In [1]: import numpy as np

In [2]: np.set_printoptions(precision=1, suppress=True, linewidth=160)

In [3]: mat = np.array([[0, 0, 0],
   ...:     [0, 39, 5],
   ...:     [0, 0, 0],
   ...:     [0, 0, 0],
   ...:     [0, 0, 0],
   ...:     [0, 0, 0],
   ...:     [0, 0, 0],
   ...:     [0, 29, 3],
   ...:     [0, 0, 0],
   ...:     [0, 19, 1]])

In [4]: Uu, sigma, Vh = np.linalg.svd(mat)

In [5]: V = Vh[:(sigma > 1e-8).sum()]

In [6]: rng = np.random.default_rng(8967)

In [7]: vec = mat[6] + 4 * mat[8] + rng.integers(2) * np.eye(3)[2]

In [8]: vec
Out[8]: array([0., 0., 1.])

In [9]: print(np.diag(V.T @ V))
[0. 1. 1.]

In [10]: np.allclose(V.T @ V @ vec, vec)
Out[10]: True

In [11]: B = mat + rng.integers(-2, 3, (10, 2)) @ rng.integers(-2, 3, (2, 3))

In [12]: B
Out[12]: 
array([[-2,  0,  0],
       [ 0, 38,  7],
       [ 2,  2, -4],
       [ 4,  0,  0],
       [ 4,  4, -8],
       [ 0, -2,  4],
       [ 2,  3, -6],
       [ 0, 27,  7],
       [-2,  1, -2],
       [ 0, 19,  1]])

In [13]: print(B - mat)
[[-2  0  0]
 [ 0 -1  2]
 [ 2  2 -4]
 [ 4  0  0]
 [ 4  4 -8]
 [ 0 -2  4]
 [ 2  3 -6]
 [ 0 -2  4]
 [-2  1 -2]
 [ 0  0  0]]

In [14]: np.round(np.linalg.svd(B - mat, compute_uv=False), 1) + 0
Out[14]: array([14.6,  5.5,  0. ])

In [15]: np.linalg.matrix_rank(B - mat, tol=1e-8)
Out[15]: np.int64(2)

In [16]: J = np.load("dump.npy")

In [17]: J
Out[17]: 
array([[-1., -2.,  0.,  0., -2.],
       [-2., -1.,  0.,  0., -2.],
       [ 0.,  0., -1., -2.,  0.],
       [ 0.,  0., -2., -1.,  0.],
       [-2., -2.,  0.,  0., -1.]])

In [18]: Q = J.astype(float).copy()

In [19]: for j in range(5):
    ...:     Q[:, j] -= Q[:, :j] @ (Q[:, :j].T @ Q[:, j])
    ...:     Q[:, j] /= np.linalg.norm(Q[:, j])
    ...: 

In [20]: print(np.round(Q.T @ Q, 1) + 0)
[[1. 0. 0. 0. 0.]
 [0. 1. 0. 0. 0.]
 [0. 0. 1. 0. 0.]
 [0. 0. 0. 1. 0.]
 [0. 0. 0. 0. 1.]]

In [21]: hat = np.triu(np.array([[3, 1, 0, 1, 0],
    ...:     [1, 1, 0, 2, 0],
    ...:     [0, 1, 3, 2, 1],
    ...:     [1, 2, 3, 1, 0],
    ...:     [1, 1, 1, 0, 3]]), 1) + np.eye(5)

In [22]: B = hat @ J @ np.linalg.inv(hat)

In [23]: np.poly(B)
Out[23]: array([  1.,   5.,  -6., -22.,  37., -15.])

In [24]: round(np.linalg.det(B), 1)
Out[24]: np.float64(15.0)

In [25]: print(np.linalg.matrix_rank(B))
5

In [26]: vec = np.array([-2, -2, 3, -3, 0])

In [27]: J @ np.ones(5)
Out[27]: array([-5., -5., -3., -3., -5.])

In [28]: np.einsum("ij,j->i", J, vec)
Out[28]: array([ 6.,  6.,  3., -3.,  8.])

In [29]: np.sign((J @ vec).round(6))
Out[29]: array([ 1.,  1.,  1., -1.,  1.])

In [30]: np.linalg.norm(J @ vec) <= np.linalg.norm(J, 2) * np.linalg.norm(vec) + 1e-9
Out[30]: np.True_

In [31]: J @ np.eye(5)[2]
Out[31]: array([ 0.,  0., -1., -2.,  0.])

In [32]: (J @ vec).argmax()
Out[32]: np.int64(4)

In [33]: J * vec
Out[33]: 
array([[ 2.,  4.,  0., -0., -0.],
       [ 4.,  2.,  0., -0., -0.],
       [-0., -0., -3.,  6.,  0.],
       [-0., -0., -6.,  3.,  0.],
       [ 4.,  4.,  0., -0., -0.]])

In [34]: feats = np.loadtxt("arr.csv", delimiter=",")

In [35]: feats.round(1) + 0
Out[35]: 
array([[ 0.4,  0.2, -0.1, -0.3,  0.2,  0. ,  0.8, -0.2],
       [-0.3,  0.2,  0.6, -0.6, -0.3, -0.1,  0. , -0.2],
       [-0.4, -0.1,  0.5,  0.5,  0.5, -0.1,  0.3, -0.2],
       [ 0.1, -0.2, -0.2,  0.2, -0.4, -0.6,  0. , -0.7],
       [-0.5,  0.4, -0.3,  0.3, -0.5,  0.2,  0.4,  0.1],
       [ 0.3, -0.3,  0.4,  0.3, -0.5,  0.5,  0.1, -0.1],
       [-0.3, -0.8, -0.2, -0.3, -0.1, -0.1,  0.3,  0.2],
       [-0.2, -0.1, -0.3, -0.2,  0.3,  0.6, -0.2, -0.6]])

In [36]: print(np.sort(np.abs(np.linalg.eigvals(feats))))
[1. 1. 1. 1. 1. 1. 1. 1.]

In [37]: round(float(np.trace(feats)), 1)
Out[37]: 1.0

In [38]: np.round(np.linalg.det(feats), 1)
Out[38]: np.float64(-1.0)

In [39]: np.round(np.linalg.matrix_power(feats, 4), 1) + 0
Out[39]: 
array([[ 0.2, -0.1, -0.4,  0.5, -0.3,  0.7, -0.1,  0.1],
       [-0.2, -0.2,  0.3,  0.4, -0.6, -0.4, -0.3,  0. ],
       [ 0.2,  0.6, -0.4,  0.1,  0.2, -0.3, -0.6,  0. ],
       [-0.3,  0.4,  0.1, -0.5, -0.4,  0.3, -0.1,  0.5],
       [-0.2,  0.5, -0.2,  0. , -0.4,  0.1,  0.4, -0.6],
       [-0.1, -0.4, -0.7, -0.3, -0.2, -0.4,  0.1,  0.1],
       [ 0.8,  0. ,  0.2, -0.3, -0.4, -0.1,  0. , -0.1],
       [ 0.2,  0.3,  0. ,  0.4,  0. , -0.3,  0.6,  0.6]])

In [40]: print(np.allclose(feats @ feats.T, feats.T @ feats))
True

In [41]: assert feats == feats.T
Traceback (most recent call last):
  Cell In[41], line 1
    assert feats == feats.T
ValueError: The truth value of an array with more than one element is ambiguous. Use a.any() or a.all()


In [42]: np.round((feats + feats.T) / 2, 1) + 0
Out[42]: 
array([[ 0.4, -0.1, -0.2, -0.1, -0.2,  0.2,  0.2, -0.2],
       [-0.1,  0.2,  0.3, -0.4,  0.1, -0.2, -0.4, -0.2],
       [-0.2,  0.3,  0.5,  0.1,  0.1,  0.2,  0.1, -0.2],
       [-0.1, -0.4,  0.1,  0.2, -0.1, -0.1, -0.1, -0.4],
       [-0.2,  0.1,  0.1, -0.1, -0.5, -0.1,  0.2,  0.2],
       [ 0.2, -0.2,  0.2, -0.1, -0.1,  0.5,  0. ,  0.2],
       [ 0.2, -0.4,  0.1, -0.1,  0.2,  0. ,  0.3,  0. ],
       [-0.2, -0.2, -0.2, -0.4,  0.2,  0.2,  0. , -0.6]])

In [43]: print(np.round((feats - feats.T) / 2, 1) + 0)
[[ 0.   0.2  0.1 -0.2  0.4 -0.2  0.6  0. ]
 [-0.2  0.   0.3 -0.2 -0.3  0.1  0.4  0. ]
 [-0.1 -0.3  0.   0.3  0.4 -0.3  0.3  0. ]
 [ 0.2  0.2 -0.3  0.  -0.3 -0.4  0.1 -0.2]
 [-0.4  0.3 -0.4  0.3  0.   0.4  0.2 -0.1]
 [ 0.2 -0.1  0.3  0.4 -0.4  0.   0.1 -0.3]
 [-0.6 -0.4 -0.3 -0.1 -0.2 -0.1  0.   0.2]
 [ 0.   0.   0.   0.2  0.1  0.3 -0.2  0. ]]

In [44]: round(np.abs(np.linalg.eigvals(feats)).max(), 1)
Out[44]: np.float64(1.0)

In [45]: np.allclose(feats, feats.T)
Out[45]: False
